In [1]: import numpy as np

In [2]: import numpy.linalg as la

In [3]: np.set_printoptions(precision=3, suppress=True, linewidth=160)

In [4]: M = np.load("out6.npy")

In [5]: M
Out[5]: 
array([[ 1,  1, -1, -1,  1,  1, -1, -1],
       [ 1, -1,  1, -1,  1, -1,  1, -1],
       [ 1,  1, -1, -1, -1, -1,  1,  1],
       [ 1, -1, -1,  1, -1,  1,  1, -1],
       [ 1,  1,  1,  1,  1,  1,  1,  1],
       [ 1, -1,  1, -1, -1,  1, -1,  1],
       [ 1, -1, -1,  1,  1, -1, -1,  1],
       [ 1,  1,  1,  1, -1, -1, -1, -1]])

In [6]: la.svd(M, compute_uv=False)
Out[6]: array([2.828, 2.828, 2.828, 2.828, 2.828, 2.828, 2.828, 2.828])

In [7]: M.T @ M
Out[7]: 
array([[8, 0, 0, 0, 0, 0, 0, 0],
       [0, 8, 0, 0, 0, 0, 0, 0],
       [0, 0, 8, 0, 0, 0, 0, 0],
       [0, 0, 0, 8, 0, 0, 0, 0],
       [0, 0, 0, 0, 8, 0, 0, 0],
       [0, 0, 0, 0, 0, 8, 0, 0],
       [0, 0, 0, 0, 0, 0, 8, 0],
       [0, 0, 0, 0, 0, 0, 0, 8]])

In [8]: M[:, 7] @ M[:, 1]
Out[8]: np.int64(0)

In [9]: la.norm(M, axis=0)
Out[9]: array([2.828, 2.828, 2.828, 2.828, 2.828, 2.828, 2.828, 2.828])

In [10]: la.pinv(M)
Out[10]: 
array([[ 0.125,  0.125,  0.125,  0.125,  0.125,  0.125,  0.125,  0.125],
       [ 0.125, -0.125,  0.125, -0.125,  0.125, -0.125, -0.125,  0.125],
       [-0.125,  0.125, -0.125, -0.125,  0.125,  0.125, -0.125,  0.125],
       [-0.125, -0.125, -0.125,  0.125,  0.125, -0.125,  0.125,  0.125],
       [ 0.125,  0.125, -0.125, -0.125,  0.125, -0.125,  0.125, -0.125],
       [ 0.125, -0.125, -0.125,  0.125,  0.125,  0.125, -0.125, -0.125],
       [-0.125,  0.125,  0.125,  0.125,  0.125, -0.125, -0.125, -0.125],
       [-0.125, -0.125,  0.125, -0.125,  0.125,  0.125,  0.125, -0.125]])

In [11]: M @ M.T
Out[11]: 
array([[8, 0, 0, 0, 0, 0, 0, 0],
       [0, 8, 0, 0, 0, 0, 0, 0],
       [0, 0, 8, 0, 0, 0, 0, 0],
       [0, 0, 0, 8, 0, 0, 0, 0],
       [0, 0, 0, 0, 8, 0, 0, 0],
       [0, 0, 0, 0, 0, 8, 0, 0],
       [0, 0, 0, 0, 0, 0, 8, 0],
       [0, 0, 0, 0, 0, 0, 0, 8]])

In [12]: q, V = la.qr(M[:, :4])[0], la.qr(M[:, 4:])[0]

In [13]: sv = la.svd(q.T @ V, compute_uv=False)

In [14]: sv.round(3) + 0
Out[14]: array([0., 0., 0., 0.])

In [15]: W0 = np.load("a.npy")

In [16]: W0
Out[16]: 
array([[14, 24, 13, 17, 17, 13,  3, 20, 18, 18, 17, 26],
       [24, 59, 36, 48, 39, 45, 10, 39, 53, 46, 25, 45],
       [13, 36, 30, 27, 28, 29,  6, 16, 32, 28, 20, 20],
       [17, 48, 27, 42, 29, 40,  9, 32, 46, 38, 13, 34],
       [17, 39, 28, 29, 29, 28,  6, 23, 33, 30, 23, 29],
       [13, 45, 29, 40, 28, 41,  9, 25, 45, 36, 10, 25],
       [ 3, 10,  6,  9,  6,  9,  2,  6, 10,  8,  2,  6],
       [20, 39, 16, 32, 23, 25,  6, 35, 33, 30, 17, 41],
       [18, 53, 32, 46, 33, 45, 10, 33, 51, 42, 15, 35],
       [18, 46, 28, 38, 30, 36,  8, 30, 42, 36, 18, 34],
       [17, 25, 20, 13, 23, 10,  2, 17, 15, 18, 29, 27],
       [26, 45, 20, 34, 29, 25,  6, 41, 35, 34, 27, 51]])

In [17]: Uu, sv, Vt = la.svd(W0)

In [18]: np.argmax(sv[:-1] / (sv[1:] + 1e-6)) + 1
Out[18]: np.int64(3)

In [19]: sv.round(3) + 0
Out[19]: array([346.22 ,  45.339,  27.441,   0.   ,   0.   ,   0.   ,   0.   ,   0.   ,   0.   ,   0.   ,   0.   ,   0.   ])

In [20]: A2 = Uu[:, :3] @ np.diag(sv[:3]) @ Vt[:3]

In [21]: round(la.norm(W0 - A2, 2), 3), round(sv[3], 3)
Out[21]: (np.float64(0.0), np.float64(0.0))

In [22]: A2
Out[22]: 
array([[14., 24., 13., 17., 17., 13.,  3., 20., 18., 18., 17., 26.],
       [24., 59., 36., 48., 39., 45., 10., 39., 53., 46., 25., 45.],
       [13., 36., 30., 27., 28., 29.,  6., 16., 32., 28., 20., 20.],
       [17., 48., 27., 42., 29., 40.,  9., 32., 46., 38., 13., 34.],
       [17., 39., 28., 29., 29., 28.,  6., 23., 33., 30., 23., 29.],
       [13., 45., 29., 40., 28., 41.,  9., 25., 45., 36., 10., 25.],
       [ 3., 10.,  6.,  9.,  6.,  9.,  2.,  6., 10.,  8.,  2.,  6.],
       [20., 39., 16., 32., 23., 25.,  6., 35., 33., 30., 17., 41.],
       [18., 53., 32., 46., 33., 45., 10., 33., 51., 42., 15., 35.],
       [18., 46., 28., 38., 30., 36.,  8., 30., 42., 36., 18., 34.],
       [17., 25., 20., 13., 23., 10.,  2., 17., 15., 18., 29., 27.],
       [26., 45., 20., 34., 29., 25.,  6., 41., 35., 34., 27., 51.]])

In [23]: la.matrix_rank(W0, rtol=0.05)
Out[23]: np.int64(3)

In [24]: la.matrix_rank(A2)
Out[24]: np.int64(3)
